$ python -q
>>> import numpy as np
>>> np.set_printoptions(suppress=True, linewidth=140)
>>> E = np.loadtxt("out14.csv", delimiter=",")
>>> E
array([[ 1., -1.,  2.,  1.],
       [ 1.,  1.,  2.,  1.],
       [ 1.,  1.,  2.,  1.],
       [ 2.,  2.,  0., -1.],
       [ 1.,  2., -2.,  2.],
       [ 1.,  2.,  0., -2.]])
>>> ang = np.radians(90)
>>> R = np.eye(4)
>>> R[3, 3] = R[0, 0] = np.cos(ang)
>>> R[3, 0], R[0, 3] = -np.sin(ang), np.sin(ang)
>>> R.round(2) + 0
array([[ 0.,  0.,  0.,  1.],
       [ 0.,  1.,  0.,  0.],
       [ 0.,  0.,  1.,  0.],
       [-1.,  0.,  0.,  0.]])
>>> other = E @ R.T
>>> np.round(np.linalg.svd(E, compute_uv=False), 2), np.round(np.linalg.svd(other, compute_uv=False), 2)
(array([4.65, 4.25, 3.34, 1.07]), array([4.65, 4.25, 3.34, 1.07]))
>>> np.allclose(np.linalg.norm(E, axis=1), np.linalg.norm(other, axis=1))
True
>>> np.abs(other - E).max(axis=0)
array([3., 0., 0., 3.])
>>> rng = np.random.default_rng(8390)
>>> z = rng.permutation(4)
>>> other = E[:, z] * rng.choice([-1, 1], 4)
>>> other
array([[ 2., -1., -1.,  1.],
       [ 2.,  1., -1.,  1.],
       [ 2.,  1., -1.,  1.],
       [ 0.,  2.,  1.,  2.],
       [-2.,  2., -2.,  1.],
       [ 0.,  2.,  2.,  1.]])
>>> left, _, vt = np.linalg.svd(E.T @ other)
>>> z
array([2, 1, 3, 0])
>>> np.round(left @ vt, 2) + 0
array([[ 0.,  0.,  0.,  1.],
       [ 0.,  1.,  0.,  0.],
       [ 1.,  0.,  0.,  0.],
       [ 0.,  0., -1.,  0.]])
>>> np.round(np.linalg.lstsq(E, other)[0], 2) + 0
array([[ 0.,  0.,  0.,  1.],
       [ 0.,  1.,  0.,  0.],
       [ 1.,  0.,  0.,  0.],
       [ 0.,  0., -1.,  0.]])
>>> def softmax(z):
...     e = np.exp(z - z.max(axis=-1, keepdims=True))
...     return e / e.sum(axis=-1, keepdims=True)
... 
>>> np.round(softmax(other[4] + 3), 2)
array([0.01, 0.71, 0.01, 0.26])
>>> np.round(softmax(10 * other[4]), 2) + 0
array([0., 1., 0., 0.])
>>> att = other @ other.T / np.sqrt(4)
>>> softmax(att).round(6).argmax(axis=1)
array([0, 1, 1, 3, 4, 5])
>>> x0 = np.array([-6, -6, -2, 4])
>>> target = E @ x0
>>> np.round(np.linalg.lstsq(E, target)[0], 2)
array([-6., -6., -2.,  4.])
>>> np.round(np.linalg.solve(E.T @ E, E.T @ target), 2)
array([-6., -6., -2.,  4.])
>>> np.round(np.linalg.pinv(E) @ E, 2) + 0
array([[1., 0., 0., 0.],
       [0., 1., 0., 0.],
       [0., 0., 1., 0.],
       [0., 0., 0., 1.]])
>>> target = target + 0.02 * rng.normal(size=6)
>>> target.round(2) + 0
array([  0.  , -12.  , -11.97, -27.99,  -5.98, -25.99])
>>> b, *_ = np.linalg.lstsq(E, target)
>>> b.round()
array([-6., -6., -2.,  4.])
>>> round(np.linalg.norm(target - E @ b), 2)
np.float64(0.02)
>>> b.round(2)
array([-6.  , -5.99, -2.  ,  4.  ])
>>> P = E @ np.linalg.solve(E.T @ E, E.T)
>>> np.round((np.eye(6) - P) @ E, 2) + 0
array([[0., 0., 0., 0.],
       [0., 0., 0., 0.],
       [0., 0., 0., 0.],
       [0., 0., 0., 0.],
       [0., 0., 0., 0.],
       [0., 0., 0., 0.]])
>>> np.round(P @ E[:, 1], 2)
array([-1.,  1.,  1.,  2.,  2.,  2.])
>>> np.allclose(P @ P, P)
True
>>> np.linalg.matrix_rank(np.eye(6) - P)
np.int64(2)
>>> np.round(np.diag(P), 2)
array([0.81, 0.49, 0.49, 0.68, 0.94, 0.59])
>>> m1 = np.loadtxt("m.csv", delimiter=",")
>>> m1
array([[ 0.22,  0.01,  0.25],
       [-0.63, -0.23,  0.25],
       [-0.25, -0.02, -0.25],
       [ 0.06,  0.15, -0.65],
       [-0.46, -0.41,  0.95],
       [-0.08, -0.11,  0.48],
       [ 0.3 ,  0.27, -0.82],
       [ 0.11, -0.04,  0.37],
       [-0.28, -0.14,  0.37],
       [ 0.19,  0.07, -0.13],
       [ 0.4 ,  0.06,  0.25],
       [ 0.02, -0.04,  0.25],
       [ 0.27, -0.02,  0.48],
       [ 0.9 ,  0.66, -0.99],
       [ 0.11,  0.14, -0.57],
       [-0.64,  0.06, -0.89],
       [ 0.5 , -0.02,  0.72],
       [ 0.34,  0.44, -0.98],
       [ 0.5 ,  0.54, -0.99],
       [-0.62, -0.41,  0.89],
       [-0.71, -0.51,  0.96],
       [-0.41, -0.04, -0.37],
       [-0.34, -0.11,  0.13],
       [-0.52, -0.27,  0.65],
       [-0.21, -0.12,  0.37],
       [-0.19, -0.33,  0.93],
       [ 0.41,  0.22, -0.57],
       [-0.09, -0.18,  0.72],
       [-0.67, -0.56,  0.99],
       [-0.91, -0.58,  0.93],
       [-0.13, -0.19,  0.72],
       [-0.55, -0.44,  0.95],
       [ 0.68,  0.31, -0.57],
       [ 0.08, -0.16,  0.78],
       [-0.7 , -0.41,  0.86],
       [-0.4 , -0.32,  0.86],
       [-0.83, -0.23, -0.37],
       [-0.32, -0.24,  0.72],
       [-0.8 , -0.58,  0.98]])
>>> other = np.c_[m1[:, :1] @ np.array([[2]]), np.array([3, 2, 2, 5, 2, 2, 3, 5, 5, 3, 2, 2, 1, 0, 1, 2, 4, 1, 0, 1, 1, 5, 1, 3, 0, 2, 4, 5, 5, 3, 5, 5, 3, 4, 5, 1, 2, 4, 1])]
>>> other
array([[ 0.44,  3.  ],
       [-1.26,  2.  ],
       [-0.5 ,  2.  ],
       [ 0.12,  5.  ],
       [-0.92,  2.  ],
       [-0.16,  2.  ],
       [ 0.6 ,  3.  ],
       [ 0.22,  5.  ],
       [-0.56,  5.  ],
       [ 0.38,  3.  ],
       [ 0.8 ,  2.  ],
       [ 0.04,  2.  ],
       [ 0.54,  1.  ],
       [ 1.8 ,  0.  ],
       [ 0.22,  1.  ],
       [-1.28,  2.  ],
       [ 1.  ,  4.  ],
       [ 0.68,  1.  ],
       [ 1.  ,  0.  ],
       [-1.24,  1.  ],
       [-1.42,  1.  ],
       [-0.82,  5.  ],
       [-0.68,  1.  ],
       [-1.04,  3.  ],
       [-0.42,  0.  ],
       [-0.38,  2.  ],
       [ 0.82,  4.  ],
       [-0.18,  5.  ],
       [-1.34,  5.  ],
       [-1.82,  3.  ],
       [-0.26,  5.  ],
       [-1.1 ,  5.  ],
       [ 1.36,  3.  ],
       [ 0.16,  4.  ],
       [-1.4 ,  5.  ],
       [-0.8 ,  1.  ],
       [-1.66,  2.  ],
       [-0.64,  4.  ],
       [-1.6 ,  1.  ]])
>>> np.round(np.linalg.lstsq(m1, other[:, 0])[0], 2) + 0
array([2., 0., 0.])
>>> np.round(np.linalg.norm(other - m1 @ np.linalg.lstsq(m1, other)[0], axis=0), 2) + 0
array([ 0.  , 17.98])
>>> np.linalg.matrix_rank(np.c_[m1, other])
np.int64(4)
>>> np.round(softmax(m1).sum(axis=1), 2)
array([1., 1., 1., 1., 1., 1., 1., 1., 1., 1., 1., 1., 1., 1., 1., 1., 1., 1., 1., 1., 1., 1., 1., 1., 1., 1., 1., 1., 1., 1., 1., 1., 1.,
       1., 1., 1., 1., 1., 1.])
>>> np.round(softmax(10 * m1[37]), 2) + 0
array([0., 0., 1.])
>>> att = m1 @ m1.T / np.sqrt(3)
>>> np.round(softmax(att)[37] @ m1, 2)
array([-0.26, -0.19,  0.43])
>>> x0 = np.array([3, -4, -8])
>>> target = m1 @ x0
>>> np.round(np.linalg.solve(m1.T @ m1, m1.T @ target), 2)
array([ 3., -4., -8.])
>>> target = target + 0.1 * rng.normal(size=39)
>>> target.round(2)
array([-1.26, -3.02,  1.37,  4.94, -7.2 , -3.59,  6.37, -2.39, -3.32,  1.41, -1.06, -1.74, -3.  ,  8.03,  4.43,  4.89, -4.33,  6.82,  7.4 ,
       -7.43, -7.78,  1.95, -1.53, -5.85, -3.07, -6.7 ,  5.11, -5.18, -7.82, -7.79, -5.49, -7.61,  5.35, -5.28, -7.23, -6.85,  1.29, -5.7 ,
       -7.82])
>>> b, *_ = np.linalg.lstsq(m1, target)
>>> round(float(np.linalg.norm(target - m1 @ b)), 2)
0.64
>>> b.round(2)
array([ 3.12, -4.26, -8.07])
>>> np.round(m1.T @ (target - m1 @ b), 2) + 0
array([0., 0., 0.])
>>> [round(float(np.linalg.norm(np.linalg.solve(m1.T @ m1 + lam * np.eye(3), m1.T @ target))), 2) for lam in (0, 1, 10, 100)]
[9.64, 6.49, 4.73, 1.35]
>>> r0 = np.array([7, 5, 1])
>>> np.round(np.convolve(m1[6], r0), 2)
array([ 2.1 ,  3.39, -4.09, -3.83, -0.82])
>>> np.round(np.correlate(m1[6], m1[19], "full"), 2)
array([ 0.27,  0.12, -1.03,  0.17,  0.51])
>>> mat = np.loadtxt("case6.csv", delimiter=",")
>>> mat
array([[  0.09,   4.42,  10.92,   3.44],
       [  8.26,  -0.44,  -1.47,  -2.57],
       [-12.26,   3.29,   1.  ,  -0.26],
       [-19.3 ,   3.26,  -6.9 ,  -1.55],
       [ -7.04, -10.2 ,  20.59,   5.45],
       [  5.5 ,  -3.99,  -4.08,  -1.95],
       [ -2.32,  14.08,  -3.9 ,  -0.42],
       [ 11.35,   6.18,  -5.88,  -1.35],
       [-16.42,  -5.62,  -5.4 ,  -3.42],
       [ 19.97,   0.56,   8.67,   0.33],
       [-54.58,   0.63,   4.74,   1.02],
       [  8.81,  10.11,  13.8 ,  -2.6 ],
       [ -8.65,  -3.36,  -2.09,   0.23],
       [-27.64,   0.98,   5.21,   0.39],
       [-28.91,  -0.1 ,   0.38,   1.43],
       [ 21.27,  -0.79,  -0.72,  -0.7 ],
       [ 15.51,  -6.88,   9.5 ,   1.98],
       [  3.54,  11.31, -18.1 ,  -4.37],
       [  2.17,   3.06, -12.88,  -3.7 ],
       [ -7.67,  -2.32,  16.32,   0.3 ],
       [  2.05,   0.28,  -9.54,   4.84],
       [-15.1 ,  -2.15,   5.79,   4.  ],
       [ 22.84,  -7.94,  -3.14,   2.8 ],
       [-10.39,  -1.33, -10.  ,   3.57],
       [-14.91,  -1.81,   6.34,  -0.62],
       [-14.1 ,  -1.61,  -0.44,  -0.49],
       [ 22.  ,  -1.49,  -7.77,  -0.58],
       [ 17.67,   5.2 ,   3.67,   2.12],
       [  2.45,   1.54, -12.33,  -1.48],
       [ -8.47,   0.04,   5.64,  -2.76],
       [ 25.61,  -7.13,  -3.94,   0.23],
       [-20.82, -11.57,  14.66,   0.34],
       [ 10.36,  -8.17,   8.3 ,   0.08],
       [ 16.94,  -1.04,  16.12,  -1.25],
       [-17.85,  -6.86,  -1.62,  -0.65],
       [-34.44,   4.93,  12.17,   3.75],
       [  4.05,  -0.13,   3.13,   6.69],
       [ -8.08,   1.53,  -6.96,   1.5 ],
       [ 14.61,   0.09,  -5.19,  -3.26]])
>>> x0 = np.array([1, 1, 0, 1])
>>> target = mat @ x0
>>> np.round(np.linalg.solve(mat.T @ mat, mat.T @ target), 2) + 0
array([1., 1., 0., 1.])
>>> np.round(np.linalg.pinv(mat) @ mat, 2) + 0
array([[1., 0., 0., 0.],
       [0., 1., 0., 0.],
       [0., 0., 1., 0.],
       [0., 0., 0., 1.]])
>>> target = target + 0.05 * rng.normal(size=39)
>>> target.round(2)
array([  7.98,   5.23,  -9.19, -17.57, -11.82,  -0.54,  11.34,  16.25, -25.48,  20.76, -52.89,  16.37, -11.79, -26.36, -27.65,  19.85,
        10.6 ,  10.49,   1.53,  -9.71,   7.2 , -13.25,  17.72,  -8.2 , -17.31, -16.16,  19.91,  25.01,   2.43, -11.17,  18.72, -32.06,
         2.26,  14.67, -25.34, -25.77,  10.6 ,  -5.03,  11.54])
>>> b, *_ = np.linalg.lstsq(mat, target)
>>> b.round()
array([1., 1., 0., 1.])
